% python3 -q
>>> import numpy as np
>>> np.set_printoptions(precision=3, suppress=True, linewidth=100, floatmode="fixed")
>>> rd = lambda a: np.round(a, 3) + 0
>>> arr = np.loadtxt("test2.csv", delimiter=",")
>>> print(rd(arr))
[[ 0.893  0.024 -0.233  0.199  0.034]
 [ 0.024  0.995  0.052 -0.045 -0.008]
 [-0.233  0.052  0.494  0.433  0.073]
 [ 0.199 -0.045  0.433  0.630 -0.063]
 [ 0.034 -0.008  0.073 -0.063  0.989]]
>>> U, sigma, VT = np.linalg.svd(arr)
>>> print(np.argmax(sigma[:-1] / (sigma[1:] + 1e-6)) + 1)
4
>>> M2 = U[:, :4] @ np.diag(sigma[:4]) @ VT[:4]
>>> print(rd(np.abs(arr - M2).max()))
0.0
>>> print(rd(M2))
[[ 0.893  0.024 -0.233  0.199  0.034]
 [ 0.024  0.995  0.052 -0.045 -0.008]
 [-0.233  0.052  0.494  0.433  0.073]
 [ 0.199 -0.045  0.433  0.630 -0.063]
 [ 0.034 -0.008  0.073 -0.063  0.989]]
>>> print(np.linalg.matrix_rank(M2))
4
>>> print(rd(np.linalg.norm(arr - M2) / np.linalg.norm(arr)))
0.0
>>> print(np.linalg.matrix_rank(arr, rtol=0.05))
4
>>> rank = np.linalg.matrix_rank(arr)
>>> print(rank)
4
>>> ns = np.linalg.svd(arr)[2][rank:].T
>>> print([int(np.linalg.matrix_rank(arr[:, :j + 1])) for j in range(5)])
[1, 2, 3, 4, 4]
>>> print([int(np.linalg.matrix_rank(arr[:i])) for i in range(1, len(arr) + 1)])
[1, 2, 3, 4, 4]
>>> print([int(np.linalg.matrix_rank(np.delete(arr, i, axis=0))) for i in range(5)])
[4, 4, 4, 4, 4]
>>> print(rd(arr @ ns))
[[0.000]
 [0.000]
 [0.000]
 [0.000]
 [0.000]]
>>> print(ns.shape)
(5, 1)
>>> M2 = np.array([[1, -2], [2, 2]])
>>> cent = np.kron(M2, arr)
>>> print(np.linalg.matrix_rank(cent))
8
>>> print(cent.shape)
(10, 10)
>>> print(rd(np.linalg.norm(cent, 2)), rd(np.linalg.norm(M2, 2) * np.linalg.norm(arr, 2)))
3.0 3.0
>>> M2 = arr / np.linalg.norm(arr, axis=1, keepdims=True)
>>> G = M2 @ M2.T
>>> print((np.abs(G) > 0.9).astype(int))
[[1 0 0 0 0]
 [0 1 0 0 0]
 [0 0 1 0 0]
 [0 0 0 1 0]
 [0 0 0 0 1]]
>>> print((G - 2 * np.eye(5)).round(6).argmax(axis=1))
[3 2 3 2 2]
>>> rng = np.random.default_rng(5111)
>>> M2 = arr + rng.integers(-2, 3, (5, 4)) @ rng.integers(-2, 3, (4, 5))
>>> print(rd(M2))
[[ 8.893 -0.976  6.767  2.199  4.034]
 [10.024 -1.005  8.052  3.955  7.992]
 [ 2.767  0.052  3.494  0.433  0.073]
 [-3.801  7.955 -1.567  2.630 -8.063]
 [ 4.034 -9.008 -2.927 -6.063 -1.011]]
>>> print(np.linalg.matrix_rank(M2 - arr, tol=1e-8))
4
>>> print(np.abs(M2 - arr).sum(axis=1))
[22.000 32.000  6.000 24.000 24.000]
>>> theta = np.deg2rad(72)
>>> E = np.eye(7)
>>> E[np.ix_([0, 5], [0, 5])] = [[np.cos(theta), -np.sin(theta)], [np.sin(theta), np.cos(theta)]]
>>> print(rd(E))
[[ 0.309  0.000  0.000  0.000  0.000 -0.951  0.000]
 [ 0.000  1.000  0.000  0.000  0.000  0.000  0.000]
 [ 0.000  0.000  1.000  0.000  0.000  0.000  0.000]
 [ 0.000  0.000  0.000  1.000  0.000  0.000  0.000]
 [ 0.000  0.000  0.000  0.000  1.000  0.000  0.000]
 [ 0.951  0.000  0.000  0.000  0.000  0.309  0.000]
 [ 0.000  0.000  0.000  0.000  0.000  0.000  1.000]]
>>> vec = np.array([2, 2, 2, 0, 0, 0, 0])
>>> print(rd(E.T @ (E @ vec)))
[2.000 2.000 2.000 0.000 0.000 0.000 0.000]
>>> print(np.linalg.cond(arr) > 100)
True
>>> theta = np.radians(135)
>>> R = np.eye(7)
>>> R[2, 2] = R[4, 4] = np.cos(theta)
>>> R[2, 4], R[4, 2] = -np.sin(theta), np.sin(theta)
>>> print(rd(R))
[[ 1.000  0.000  0.000  0.000  0.000  0.000  0.000]
 [ 0.000  1.000  0.000  0.000  0.000  0.000  0.000]
 [ 0.000  0.000 -0.707  0.000 -0.707  0.000  0.000]
 [ 0.000  0.000  0.000  1.000  0.000  0.000  0.000]
 [ 0.000  0.000  0.707  0.000 -0.707  0.000  0.000]
 [ 0.000  0.000  0.000  0.000  0.000  1.000  0.000]
 [ 0.000  0.000  0.000  0.000  0.000  0.000  1.000]]
>>> M2 = E @ R.T
>>> print(rd(np.linalg.det(R)), rd(np.trace(R)))
1.0 3.586
>>> print(rd(np.linalg.svd(E, compute_uv=False)), rd(np.linalg.svd(M2, compute_uv=False)))
[1.000 1.000 1.000 1.000 1.000 1.000 1.000] [1.000 1.000 1.000 1.000 1.000 1.000 1.000]
>>> print(rd(np.abs(M2 - E).max(axis=0)))
[0.000 0.000 1.707 0.000 1.707 0.000 0.000]
>>> print(np.allclose(np.linalg.norm(E, axis=1), np.linalg.norm(M2, axis=1)))
True
